$ python -q
>>> import numpy as np
>>> import numpy.linalg as la
>>> np.set_printoptions(suppress=True, linewidth=140)
>>> W0 = np.loadtxt("run14.csv", delimiter=",")
>>> W0
array([[ 1., -1.,  1.],
       [ 1.,  0.,  0.],
       [ 1.,  1.,  1.],
       [ 1.,  2.,  4.],
       [ 1.,  3.,  9.],
       [ 1.,  4., 16.],
       [ 1.,  5., 25.],
       [ 1.,  6., 36.]])
>>> B = np.c_[W0[:, :2] @ np.array([[-2, 4], [-1, 5]]), np.array([3, 0, 0, 3, 1, 0, -1, -1])]
>>> B
array([[-1., -1.,  3.],
       [-2.,  4.,  0.],
       [-3.,  9.,  0.],
       [-4., 14.,  3.],
       [-5., 19.,  1.],
       [-6., 24.,  0.],
       [-7., 29., -1.],
       [-8., 34., -1.]])
>>> np.round(la.lstsq(W0, B[:, 0])[0], 2) + 0
array([-2., -1.,  0.])
>>> np.round(la.norm(la.qr(W0)[0].T @ B, axis=0) ** 2 / ((B ** 2).sum(axis=0) + 1e-12), 2)
array([1.  , 1.  , 0.51])
>>> la.matrix_rank(B)
np.int64(3)
>>> B = np.array([[-3, 0, 0], [-2, 3, -1], [3, 2, 2]])
>>> B.T @ W0.T
array([[ 2., -3., -2.,  5., 18., 37., 62., 93.],
       [-1.,  0.,  5., 14., 27., 44., 65., 90.],
       [ 3.,  0.,  1.,  6., 15., 28., 45., 66.]])
>>> np.vstack([W0, B.T]).shape
(11, 3)
>>> np.einsum("ik,kj->ji", W0, B)
array([[ 2., -3., -2.,  5., 18., 37., 62., 93.],
       [-1.,  0.,  5., 14., 27., 44., 65., 90.],
       [ 3.,  0.,  1.,  6., 15., 28., 45., 66.]])
>>> np.einsum("ij,ij->i", W0, W0)
array([   3.,    1.,    3.,   21.,   91.,  273.,  651., 1333.])
>>> Uu, sig, Vt = la.svd(W0)
>>> np.argmax(sig[:-1] / (sig[1:] + 1e-6)) + 1
np.int64(1)
>>> sig.round(2)
array([48.63,  2.81,  1.74])
>>> B = Uu[:, :1] @ np.diag(sig[:1]) @ Vt[:1]
>>> np.round(la.norm(W0 - B, 2), 2), round(float(sig[1]), 2)
(np.float64(2.81), 2.81)
>>> np.round(la.norm(W0 - B) / la.norm(W0), 2)
np.float64(0.07)
>>> la.matrix_rank(B)
np.int64(1)
>>> x = np.array([3, -5, -2])
>>> W0 * x
array([[  3.,   5.,  -2.],
       [  3.,  -0.,  -0.],
       [  3.,  -5.,  -2.],
       [  3., -10.,  -8.],
       [  3., -15., -18.],
       [  3., -20., -32.],
       [  3., -25., -50.],
       [  3., -30., -72.]])
>>> W0 @ (2 * x)
array([  12.,    6.,   -8.,  -30.,  -60.,  -98., -144., -198.])
>>> W0 @ np.ones(3)
array([ 1.,  1.,  3.,  7., 13., 21., 31., 43.])
>>> np.einsum("ij,j->i", W0, x)
array([  6.,   3.,  -4., -15., -30., -49., -72., -99.])
>>> W0 @ np.eye(3)[1]
array([-1.,  0.,  1.,  2.,  3.,  4.,  5.,  6.])
>>> W0 @ x
array([  6.,   3.,  -4., -15., -30., -49., -72., -99.])
>>> la.norm(W0 @ x) <= la.norm(W0, 2) * la.norm(x) + 1e-9
np.True_
